$ python3 -q
>>> import numpy as np
>>> np.set_printoptions(precision=2, suppress=True, linewidth=140, floatmode="fixed")
>>> A = np.loadtxt("layer13.csv", delimiter=",")
>>> A
array([[ 1.51, -1.45,  0.65,  3.00, -1.51,  0.99, -1.70, -2.70,  2.27,  0.76,  5.59,  2.01],
       [-0.50, -4.96, -3.94, -0.14,  6.03,  3.21, -1.72, -0.61,  2.34,  4.53, -3.01, -0.16],
       [ 0.53, -3.79, -3.69,  0.57,  3.27,  3.25, -2.85, -0.10,  1.23,  5.81, -3.28, -1.66],
       [ 0.53,  1.00,  3.68,  4.01,  1.87,  1.45, -3.23, -2.95, -0.15, -2.30,  6.34,  0.83],
       [-0.27, -7.14, -4.92, -1.32,  5.71,  2.78, -2.67,  1.26,  3.71,  6.76, -3.61,  0.46],
       [ 0.99,  1.39,  3.18,  3.73,  0.10,  0.55, -1.98, -5.66,  2.16,  0.04,  3.52,  1.54],
       [-0.72, -4.44, -3.59, -0.39,  4.47,  2.88, -3.98, -0.03,  1.27,  6.27, -2.44,  0.21],
       [-0.65, -0.24,  0.98,  1.93,  0.66,  1.06, -4.16, -2.64,  0.32,  0.75,  2.80,  2.21],
       [-2.61,  0.40,  2.45,  2.73,  2.73,  2.47, -2.00, -1.58,  0.39,  0.03,  4.19, -0.49],
       [ 3.46, -1.89, -2.27, -1.36,  1.75, -1.23,  2.43, -2.35, -5.62,  4.95, -0.74, -3.22],
       [ 3.15, -2.93, -1.96,  0.46,  2.96, -1.04,  6.92, -0.45, -3.71,  6.88, -1.96, -7.82],
       [ 1.22, -3.84, -4.49,  1.59,  2.80, -1.05,  3.68, -0.25, -1.49,  5.09, -0.52, -5.02],
       [ 1.90, -1.85, -2.02,  3.24,  2.87, -0.81,  4.04, -0.76, -4.92,  6.91, -1.97, -6.04],
       [ 2.80, -2.83, -2.86,  2.24,  2.48, -1.11,  2.32, -0.07, -3.21,  4.67, -1.07, -6.55],
       [ 0.64, -1.99, -2.86,  1.36,  1.81, -1.30,  6.36,  0.31, -5.10,  6.96, -3.29, -7.48],
       [-0.10, -4.44, -4.17,  0.36,  2.88,  2.40, -3.01,  2.11,  3.31,  7.67, -1.16,  0.01],
       [ 1.52, -1.65, -2.30,  0.59,  2.55, -0.99,  4.06,  0.55, -2.57,  7.27, -1.82, -7.27],
       [ 2.53, -3.58, -4.13,  3.93,  3.03, -1.22,  4.21, -1.82, -5.78,  5.38, -1.25, -5.68],
       [ 1.40, -2.83, -5.15,  1.24,  1.73, -0.55,  3.21, -1.17, -4.27,  8.57, -0.99, -4.75],
       [-0.69, -4.51, -5.32,  0.59,  6.78,  3.65, -3.59, -1.57,  2.49,  5.17, -3.85, -0.13],
       [-1.50, -0.11,  2.14,  3.24, -0.43,  1.05, -3.27, -2.33,  1.30, -0.12,  3.91,  0.99],
       [ 0.11,  1.71,  4.38,  2.39, -1.11,  0.89, -2.95, -2.91,  1.92,  0.10,  2.98,  0.93],
       [-0.86, -4.63, -3.00,  0.98,  6.98,  2.34, -2.66, -0.65,  0.71,  5.32, -3.94, -0.61],
       [ 1.87, -2.09, -3.76,  2.17,  3.17, -1.50,  2.40,  1.32, -4.54,  6.53, -2.06, -4.49],
       [-1.11, -4.98, -4.43, -0.56,  4.03,  3.47, -1.22, -1.34,  3.75,  5.75, -4.35,  1.58],
       [-0.78, -4.10, -4.51, -0.99,  5.94,  3.83, -4.50,  0.76,  1.64,  6.78, -1.07, -0.71],
       [-0.70, -5.39, -5.77, -1.35,  6.94,  3.35, -2.73, -0.40,  3.03,  5.27, -3.39,  0.17]])
>>> Xs = (A - A.mean(axis=0)) / A.std(axis=0)
>>> Xs.std(axis=0)
array([1.00, 1.00, 1.00, 1.00, 1.00, 1.00, 1.00, 1.00, 1.00, 1.00, 1.00, 1.00])
>>> np.argwhere(np.abs(Xs) > 2)
array([[ 0, 10],
       [ 3,  9],
       [ 3, 10],
       [ 4,  1],
       [ 5,  7],
       [ 8,  0],
       [10,  6],
       [21,  2]])
>>> c = np.linalg.lstsq(np.delete(Xs, 10, axis=1), Xs[:, 10])[0]
>>> c
array([ 0.14,  0.27, -0.10,  0.11, -0.33,  0.15,  0.01,  0.25, -0.11, -0.65,  0.19])
>>> round(float(1 - np.var(Xs[:, 10] - np.delete(Xs, 10, axis=1) @ c)), 2)
0.89
